% ipython --no-banner

In [1]: import numpy as np

In [2]: from numpy import linalg as LA

In [3]: np.set_printoptions(precision=1, suppress=True, linewidth=200)

In [4]: def tidy(a):
   ...:     return np.round(a, 1) + 0
   ...: 

In [5]: rng = np.random.default_rng(3815)

In [6]: data = np.triu(rng.random((9, 9)) < 0.3, 1).astype(int)

In [7]: data = data + data.T

In [8]: data
Out[8]: 
array([[0, 0, 0, 0, 1, 1, 0, 1, 0],
       [0, 0, 0, 0, 0, 0, 0, 0, 0],
       [0, 0, 0, 1, 0, 0, 0, 0, 0],
       [0, 0, 1, 0, 0, 0, 0, 1, 0],
       [1, 0, 0, 0, 0, 1, 0, 0, 1],
       [1, 0, 0, 0, 1, 0, 1, 0, 0],
       [0, 0, 0, 0, 0, 1, 0, 0, 0],
       [1, 0, 0, 1, 0, 0, 0, 0, 1],
       [0, 0, 0, 0, 1, 0, 0, 1, 0]])

In [9]: tidy(np.abs(LA.eigvals(data)).max())
Out[9]: np.float64(2.6)

In [10]: print((data + data.T) / 2)
[[0. 0. 0. 0. 1. 1. 0. 1. 0.]
 [0. 0. 0. 0. 0. 0. 0. 0. 0.]
 [0. 0. 0. 1. 0. 0. 0. 0. 0.]
 [0. 0. 1. 0. 0. 0. 0. 1. 0.]
 [1. 0. 0. 0. 0. 1. 0. 0. 1.]
 [1. 0. 0. 0. 1. 0. 1. 0. 0.]
 [0. 0. 0. 0. 0. 1. 0. 0. 0.]
 [1. 0. 0. 1. 0. 0. 0. 0. 1.]
 [0. 0. 0. 0. 1. 0. 0. 1. 0.]]

In [11]: np.allclose(data @ data.T, data.T @ data)
Out[11]: True

In [12]: tidy(LA.det(data))
Out[12]: np.float64(0.0)

In [13]: np.trace(data)
Out[13]: np.int64(0)

In [14]: tidy(np.sort(np.abs(LA.eigvals(data))))
Out[14]: array([0. , 0. , 0. , 0.8, 1.1, 1.5, 1.6, 2.2, 2.6])

In [15]: np.allclose(data[:-1].T @ LA.lstsq(data[:-1].T, data[-1])[0], data[-1])
Out[15]: True

In [16]: np.abs(np.diag(LA.qr(data)[1])) > 1e-9
Out[16]: array([ True, False,  True,  True,  True,  True,  True, False, False])

In [17]: LA.lstsq(data[:-1].T, data[-1])[2]
Out[17]: np.int32(6)

In [18]: try:
    ...:     LA.inv(data)
    ...: except LA.LinAlgError as e:
    ...:     print(repr(e))
    ...: 
LinAlgError('Singular matrix')

In [19]: J = np.load("m.npy")

In [20]: J
Out[20]: 
array([[-6.,  0.,  0.,  0.,  0.,  0.,  0.,  0.,  0.,  0.],
       [ 0.,  1.,  1.,  1.,  0.,  0.,  3.,  4.,  2.,  1.],
       [ 0.,  4.,  4.,  0.,  0.,  2.,  1.,  1.,  4.,  4.],
       [ 0.,  3.,  5.,  1.,  0.,  1.,  3.,  4.,  3.,  2.],
       [ 0.,  0.,  0.,  4.,  3.,  2.,  4.,  0.,  3.,  3.],
       [ 0.,  2.,  3.,  3.,  1.,  1.,  5.,  1.,  5.,  2.],
       [ 0.,  1.,  5.,  4.,  4.,  3.,  3.,  1.,  0.,  4.],
       [ 0.,  5.,  2.,  4.,  1.,  3.,  2.,  3.,  2.,  0.],
       [ 0.,  0.,  0.,  2.,  0.,  5.,  3.,  3.,  2.,  0.],
       [ 0.,  4.,  5.,  1.,  1.,  5.,  0.,  5.,  0.,  2.]])

In [21]: r0 = np.array([6, 6, 1, 9, 1, 5, 9, 5, 0, 9])

In [22]: other = J + np.outer(r0, np.eye(10)[0])

In [23]: LA.matrix_rank(other - J)
Out[23]: np.int64(1)

In [24]: other
Out[24]: 
array([[0., 0., 0., 0., 0., 0., 0., 0., 0., 0.],
       [6., 1., 1., 1., 0., 0., 3., 4., 2., 1.],
       [1., 4., 4., 0., 0., 2., 1., 1., 4., 4.],
       [9., 3., 5., 1., 0., 1., 3., 4., 3., 2.],
       [1., 0., 0., 4., 3., 2., 4., 0., 3., 3.],
       [5., 2., 3., 3., 1., 1., 5., 1., 5., 2.],
       [9., 1., 5., 4., 4., 3., 3., 1., 0., 4.],
       [5., 5., 2., 4., 1., 3., 2., 3., 2., 0.],
       [0., 0., 0., 2., 0., 5., 3., 3., 2., 0.],
       [9., 4., 5., 1., 1., 5., 0., 5., 0., 2.]])

In [25]: tidy(LA.det(other) / LA.det(J)), tidy(1 + LA.solve(J, r0)[0])
Out[25]: (np.float64(0.0), np.float64(0.0))

In [26]: w1 = np.array([[1, 1],
    ...:     [0, 2],
    ...:     [-2, -1],
    ...:     [-1, 2],
    ...:     [2, 2],
    ...:     [-2, -1],
    ...:     [-1, 0],
    ...:     [-1, -1],
    ...:     [-2, -2],
    ...:     [0, 0]])

In [27]: coef = np.array([-3, 2])

In [28]: H = np.maximum(J @ w1 + coef, 0)

In [29]: H
Out[29]: 
array([[ 0.,  0.],
       [ 0.,  0.],
       [ 0.,  0.],
       [ 0.,  0.],
       [ 0.,  8.],
       [ 0.,  0.],
       [ 0., 11.],
       [ 0., 10.],
       [ 0.,  0.],
       [ 0.,  0.]])

In [30]: (H > 0).astype(int)
Out[30]: 
array([[0, 0],
       [0, 0],
       [0, 0],
       [0, 0],
       [0, 1],
       [0, 0],
       [0, 1],
       [0, 1],
       [0, 0],
       [0, 0]])

In [31]: LA.matrix_rank(H)
Out[31]: np.int64(1)

In [32]: basis = np.array([[5, 1, 6], [7, 3, 5]])

In [33]: print((H @ basis).round(6).argmax(axis=1))
[0 0 0 0 0 0 0 0 0 0]

In [34]: w1 @ basis
Out[34]: 
array([[ 12,   4,  11],
       [ 14,   6,  10],
       [-17,  -5, -17],
       [  9,   5,   4],
       [ 24,   8,  22],
       [-17,  -5, -17],
       [ -5,  -1,  -6],
       [-12,  -4, -11],
       [-24,  -8, -22],
       [  0,   0,   0]])

In [35]: Uu, sig, VT = LA.svd(H)

In [36]: tidy(sig)
Out[36]: array([16.9,  0. ])

In [37]: print(np.argmax(sig[:-1] / (sig[1:] + 1e-6)) + 1)
1

In [38]: other = Uu[:, :1] @ np.diag(sig[:1]) @ VT[:1]

In [39]: LA.matrix_rank(other)
Out[39]: np.int64(1)

In [40]: other
Out[40]: 
array([[ 0.,  0.],
       [ 0.,  0.],
       [ 0.,  0.],
       [ 0.,  0.],
       [ 0.,  8.],
       [ 0.,  0.],
       [ 0., 11.],
       [ 0., 10.],
       [ 0.,  0.],
       [ 0.,  0.]])

In [41]: np.abs(H - other).max()
Out[41]: np.float64(0.0)

In [42]: print(tidy(LA.norm(H - other, 2)), sig[1])
0.0 0.0

In [43]: def softmax(z):
    ...:     e = np.exp(z - z.max(axis=-1, keepdims=True))
    ...:     return e / e.sum(axis=-1, keepdims=True)
    ...: 

In [44]: tidy(softmax(J[2]))
Out[44]: array([0. , 0.2, 0.2, 0. , 0. , 0. , 0. , 0. , 0.2, 0.2])

In [45]: tidy(softmax(10 * J[2]))
Out[45]: array([0. , 0.2, 0.2, 0. , 0. , 0. , 0. , 0. , 0.2, 0.2])

In [46]: scores = J @ J.T / np.sqrt(10)

In [47]: print(softmax(scores).round(6).argmax(axis=1))
[0 3 2 3 4 5 6 7 8 9]

In [48]: print(tidy(softmax(scores + np.triu(np.full(scores.shape, -np.inf), 1))))
[[1.  0.  0.  0.  0.  0.  0.  0.  0.  0. ]
 [0.  1.  0.  0.  0.  0.  0.  0.  0.  0. ]
 [0.  0.  1.  0.  0.  0.  0.  0.  0.  0. ]
 [0.  0.  0.  1.  0.  0.  0.  0.  0.  0. ]
 [0.  0.  0.  0.  1.  0.  0.  0.  0.  0. ]
 [0.  0.  0.  0.  0.  1.  0.  0.  0.  0. ]
 [0.  0.  0.  0.  0.  0.  1.  0.  0.  0. ]
 [0.  0.  0.  0.  0.  0.  0.  1.  0.  0. ]
 [0.  0.  0.  0.  0.  0.  0.  0.1 0.9 0. ]
 [0.  0.  0.  0.  0.  0.  0.  0.  0.  1. ]]

In [49]: W0 = np.loadtxt("out14.csv", delimiter=",")

In [50]: W0
Out[50]: 
array([[ -5.2,  10.1,  -9.5, -11.1],
       [ -5.6,   9.9,  -9.2, -11.3],
       [ -4.6,  10.4, -10.4,  -9.5],
       [ -4.5,  11.4, -10.7,  -9.5],
       [ -4.7,  10. ,  -8.7, -10.2],
       [ -6.6,  10.6,  -8.7,  -9. ],
       [ -5.3,   7.8,  -9.7,  -9.4],
       [ -5.4,   9.9, -10. ,  -9.7],
       [ -3.3,   9.6, -10.8, -11.7],
       [ -5.2,   9.3,  -9.9,  -9.9],
       [ -4.6,  10.1, -10.4,  -9.2],
       [ -4.3,  10.2, -10.1, -10. ],
       [ -4.9,  10.7, -10.2,  -8.6],
       [ -5.5,   9.3, -10.8,  -9.2],
       [ -5.4,  10.7,  -9. , -10.6],
       [ -6.8,   9. , -10.3, -11.2],
       [ -5.4,  10.4, -11.9,  -9.5],
       [ -5.5,  10.3,  -9.7, -11. ],
       [ -3.1,   9.8,  -8.7, -10.8],
       [ -4.9,   9.6, -10.8, -10. ],
       [ -5.3,  10.2,  -9.6, -10.7],
       [ -7.1,  10.8,  -9.8,  -9.6],
       [ -4.6,  10.8,  -7.9,  -9.8],
       [ -5.6,   8.5, -10.4,  -8.8],
       [ -6.6,   9. , -10.7, -10.8],
       [ -5.6,  10.8,  -7.3, -11.5],
       [ -6.3,   8.6,  -9.1, -11.2]])

In [51]: t3 = np.stack([W0, 3 * W0, W0[::-1]])

In [52]: LA.matrix_rank(t3.reshape(3, -1))
Out[52]: np.int64(2)

In [53]: LA.matrix_rank(t3)
Out[53]: array([4, 4, 4])

In [54]: print(tidy(LA.norm(t3, axis=(1, 2))))
[ 94.1 282.3  94.1]

In [55]: t3.shape
Out[55]: (3, 27, 4)

In [56]: x0 = np.array([0, 5, 6, 0])

In [57]: target = W0 @ x0

In [58]: tidy(LA.lstsq(W0, target)[0])
Out[58]: array([0., 5., 6., 0.])

In [59]: tidy(LA.pinv(W0) @ W0)
Out[59]: 
array([[1., 0., 0., 0.],
       [0., 1., 0., 0.],
       [0., 0., 1., 0.],
       [0., 0., 0., 1.]])

In [60]: tidy(LA.solve(W0.T @ W0, W0.T @ target))
Out[60]: array([0., 5., 6., 0.])

In [61]: target = target + 0.3 * rng.normal(size=27)

In [62]: tidy(target)
Out[62]: array([ -6.5,  -5.6, -10.4,  -7.1,  -2.5,   0.6, -19.5, -10.4, -16.7, -13.3, -11.8,  -9.5,  -7.9, -18.3,  -0.8, -17.2, -19.5,  -7. ,  -3.8, -17. ,  -6.7,  -4.9,   5.9, -19.9, -18.9,  10.4, -11.1])

In [63]: coef, *_ = LA.lstsq(W0, target)

In [64]: tidy(coef)
Out[64]: array([0. , 4.9, 6. , 0. ])

In [65]: tidy(LA.norm(target - W0 @ coef))
Out[65]: np.float64(1.3)

In [66]: coef.round()
Out[66]: array([-0.,  5.,  6., -0.])

In [67]: print([round(float(LA.norm(LA.solve(W0.T @ W0 + lam * np.eye(4), W0.T @ target))), 2) for lam in (0, 1, 10, 100)])
[7.75, 7.46, 5.62, 1.73]
